$ python3 -q
>>> import numpy as np
>>> np.set_printoptions(precision=3, suppress=True, linewidth=140)
>>> rnd = lambda a: np.round(a, 3) + 0
>>> A = np.load("test17.npy")
>>> print(A)
[[-1  0  0  0]
 [ 0  7  0  0]
 [ 0  0  0 -5]
 [ 0  0  8  0]]
>>> hat = np.triu(np.array([[2, 1, 3, -1], [-3, 2, 2, 2], [-2, -1, 2, 0], [0, 0, 2, -2]]), 1) + np.eye(4)
>>> B = hat @ A @ np.linalg.inv(hat)
>>> print(hat @ A - A @ hat)
[[  0.   8.  -5. -16.]
 [  0.   0.   2. -24.]
 [  0.   0.   0.   0.]
 [  0.   0.   0.   0.]]
>>> print(np.trace(B), np.trace(A))
6.0 6
>>> print(rnd(np.linalg.det(B)))
-280.0
>>> f = np.array([3, -4, -9, 9])
>>> m1 = f[np.abs(np.subtract.outer(np.arange(4), np.arange(4)))]
>>> print(m1)
[[ 3 -4 -9  9]
 [-4  3 -4 -9]
 [-9 -4  3 -4]
 [ 9 -9 -4  3]]
>>> # symmetric, so the eigenvalues are real
>>> ev, V = np.linalg.eigh(m1)
>>> vec = np.array([2, -5, 5, 2])
>>> print(rnd(np.linalg.eigvalsh(m1[1:, 1:])))
[-8.728  5.728 12.   ]
>>> print(rnd(vec @ m1 @ vec / (vec @ vec)), rnd(ev[0]), rnd(ev[-1]))
7.69 -9.034 20.034
>>> print((np.sign(V[:, -1].round(6)) == np.sign(V[0, -1].round(6))).astype(int))
[1 0 0 1]
>>> print(rnd(V * np.maximum(ev, 0) @ V.T))
[[ 7.7   -3.154 -5.806  6.797]
 [-3.154  6.668 -1.131 -5.806]
 [-5.806 -1.131  6.668 -3.154]
 [ 6.797 -5.806 -3.154  7.7  ]]
>>> print(np.all(np.linalg.eigvalsh(m1) > 0))
False
>>> E = np.tanh(np.array([[0.0, 0.5, 0.3, -0.4],
...     [-0.3, -0.7, -1.0, 1.6],
...     [1.4, -2.0, 0.9, -0.4],
...     [0.2, -1.1, 0.7, -1.1],
...     [-2.1, -0.6, 0.7, 1.2],
...     [0.9, 0.5, 0.7, -0.4],
...     [-0.8, 0.5, 0.2, 2.9],
...     [0.6, 1.1, 1.9, -0.8],
...     [1.3, 1.3, -0.9, 1.0],
...     [-1.5, -1.0, 0.1, -1.1],
...     [0.4, -1.6, 0.1, 1.4],
...     [0.7, -1.0, 1.9, 1.0],
...     [0.7, -0.1, -0.6, 0.8],
...     [-1.2, 0.4, -1.3, 1.1],
...     [0.4, 0.3, -0.6, 0.3]]) @ np.array([[-1.1, 0.0, 0.5, -0.1, -0.2, 1.8, -2.3],
...     [1.1, 0.4, -1.1, 0.7, 0.5, -0.9, -1.0],
...     [1.6, -1.4, -0.1, 1.8, 1.0, 0.9, 1.2],
...     [0.4, -1.3, -1.9, 0.1, -1.6, -0.2, 0.6]]))
>>> print(rnd(E))
[[ 0.701  0.291  0.178  0.691  0.831 -0.1   -0.363]
 [-0.885 -0.744 -0.981 -0.97  -0.999 -0.811  0.818]
 [-0.986 -0.912  0.998  0.04   0.254  1.    -0.363]
 [-0.635  0.01   0.997  0.345  0.954  0.976  0.675]
 [ 0.997 -0.992 -0.992  0.824 -0.8   -0.993  1.   ]
 [ 0.478 -0.254  0.53   0.901  0.887  0.954 -0.962]
 [ 0.994 -0.999 -1.     0.793 -0.999 -0.98   0.997]
 [ 0.997 -0.827  0.397  0.999  0.999  0.961 -0.592]
 [-0.778  0.446 -0.989 -0.629 -0.971  0.159 -1.   ]
 [ 0.264  0.711  0.985 -0.446  0.93  -0.903  0.999]
 [-0.901 -0.989 -0.611 -0.686 -0.995  0.962  0.927]
 [ 0.917 -1.    -0.565  0.992 -0.327  0.999  0.979]
 [-0.909 -0.235 -0.762 -0.814 -0.969  0.572 -0.941]
 [ 0.119  0.501 -0.995 -0.95  -0.989 -0.999  0.898]
 [-0.74   0.515 -0.565 -0.706 -0.766 -0.149 -0.943]]
>>> B = np.array([[2, 1, 2],
...     [1, 0, 0],
...     [2, 1, 2],
...     [2, 3, 0],
...     [3, 3, 0],
...     [3, 0, 2],
...     [2, 0, 2]])
>>> print(np.vstack([E, B.T]).shape)
(18, 7)
>>> print(rnd(np.einsum("ij->j", E)))
[-0.366 -4.479 -3.373  0.384 -2.962  1.647  2.131]
>>> print(np.linalg.matrix_rank(np.vstack([E, B.T])))
7
